$ python3 -q
>>> import numpy as np
>>> from numpy import linalg as LA
>>> np.set_printoptions(precision=1, suppress=True, linewidth=160, legacy="1.25")
>>> rd = lambda a: np.round(a, 1) + 0
>>> arr = np.loadtxt("layer16.csv", delimiter=",")
>>> arr
array([[-2.,  1.,  1.,  1.,  1.,  1.,  1.,  1.,  1.,  1.,  1.,  1.],
       [ 1., -2.,  1.,  1.,  1.,  1.,  1.,  1.,  1.,  1.,  1.,  1.],
       [ 1.,  1., -2.,  1.,  1.,  1.,  1.,  1.,  1.,  1.,  1.,  1.],
       [ 1.,  1.,  1., -2.,  1.,  1.,  1.,  1.,  1.,  1.,  1.,  1.],
       [ 1.,  1.,  1.,  1., -2.,  1.,  1.,  1.,  1.,  1.,  1.,  1.],
       [ 1.,  1.,  1.,  1.,  1., -2.,  1.,  1.,  1.,  1.,  1.,  1.],
       [ 1.,  1.,  1.,  1.,  1.,  1., -2.,  1.,  1.,  1.,  1.,  1.],
       [ 1.,  1.,  1.,  1.,  1.,  1.,  1., -2.,  1.,  1.,  1.,  1.],
       [ 1.,  1.,  1.,  1.,  1.,  1.,  1.,  1., -2.,  1.,  1.,  1.],
       [ 1.,  1.,  1.,  1.,  1.,  1.,  1.,  1.,  1., -2.,  1.,  1.],
       [ 1.,  1.,  1.,  1.,  1.,  1.,  1.,  1.,  1.,  1., -2.,  1.],
       [ 1.,  1.,  1.,  1.,  1.,  1.,  1.,  1.,  1.,  1.,  1., -2.]])
>>> rd(LA.eigvalsh(arr).min())
-3.0
>>> np.fft.fft(arr[0])
array([ 9.+0.j, -3.+0.j, -3.+0.j, -3.+0.j, -3.+0.j, -3.+0.j, -3.+0.j, -3.+0.j, -3.+0.j, -3.+0.j, -3.+0.j, -3.+0.j])
>>> (arr @ arr)[0]
array([15.,  6.,  6.,  6.,  6.,  6.,  6.,  6.,  6.,  6.,  6.,  6.])
>>> arr @ np.ones(12)
array([9., 9., 9., 9., 9., 9., 9., 9., 9., 9., 9., 9.])
>>> np.allclose(arr @ arr.T, arr.T @ arr)
True
>>> rng = np.random.default_rng(8349)
>>> z = rng.permutation(12)
>>> z
array([ 8,  9,  1,  5,  0, 11, 10,  7,  6,  2,  4,  3])
>>> Y = arr[z][:, z]
>>> Y
array([[-2.,  1.,  1.,  1.,  1.,  1.,  1.,  1.,  1.,  1.,  1.,  1.],
       [ 1., -2.,  1.,  1.,  1.,  1.,  1.,  1.,  1.,  1.,  1.,  1.],
       [ 1.,  1., -2.,  1.,  1.,  1.,  1.,  1.,  1.,  1.,  1.,  1.],
       [ 1.,  1.,  1., -2.,  1.,  1.,  1.,  1.,  1.,  1.,  1.,  1.],
       [ 1.,  1.,  1.,  1., -2.,  1.,  1.,  1.,  1.,  1.,  1.,  1.],
       [ 1.,  1.,  1.,  1.,  1., -2.,  1.,  1.,  1.,  1.,  1.,  1.],
       [ 1.,  1.,  1.,  1.,  1.,  1., -2.,  1.,  1.,  1.,  1.,  1.],
       [ 1.,  1.,  1.,  1.,  1.,  1.,  1., -2.,  1.,  1.,  1.,  1.],
       [ 1.,  1.,  1.,  1.,  1.,  1.,  1.,  1., -2.,  1.,  1.,  1.],
       [ 1.,  1.,  1.,  1.,  1.,  1.,  1.,  1.,  1., -2.,  1.,  1.],
       [ 1.,  1.,  1.,  1.,  1.,  1.,  1.,  1.,  1.,  1., -2.,  1.],
       [ 1.,  1.,  1.,  1.,  1.,  1.,  1.,  1.,  1.,  1.,  1., -2.]])
>>> np.allclose(Y, arr)
True
>>> Y = arr / np.sqrt((arr ** 2).mean(axis=1, keepdims=True))
>>> rd(Y[8])
array([ 0.9,  0.9,  0.9,  0.9,  0.9,  0.9,  0.9,  0.9, -1.8,  0.9,  0.9,  0.9])
>>> LA.matrix_rank(arr - arr.mean(axis=1, keepdims=True))
11
>>> rd(LA.norm(Y, axis=1))
array([3.5, 3.5, 3.5, 3.5, 3.5, 3.5, 3.5, 3.5, 3.5, 3.5, 3.5, 3.5])
>>> LA.matrix_rank(Y) == LA.matrix_rank(arr)
True
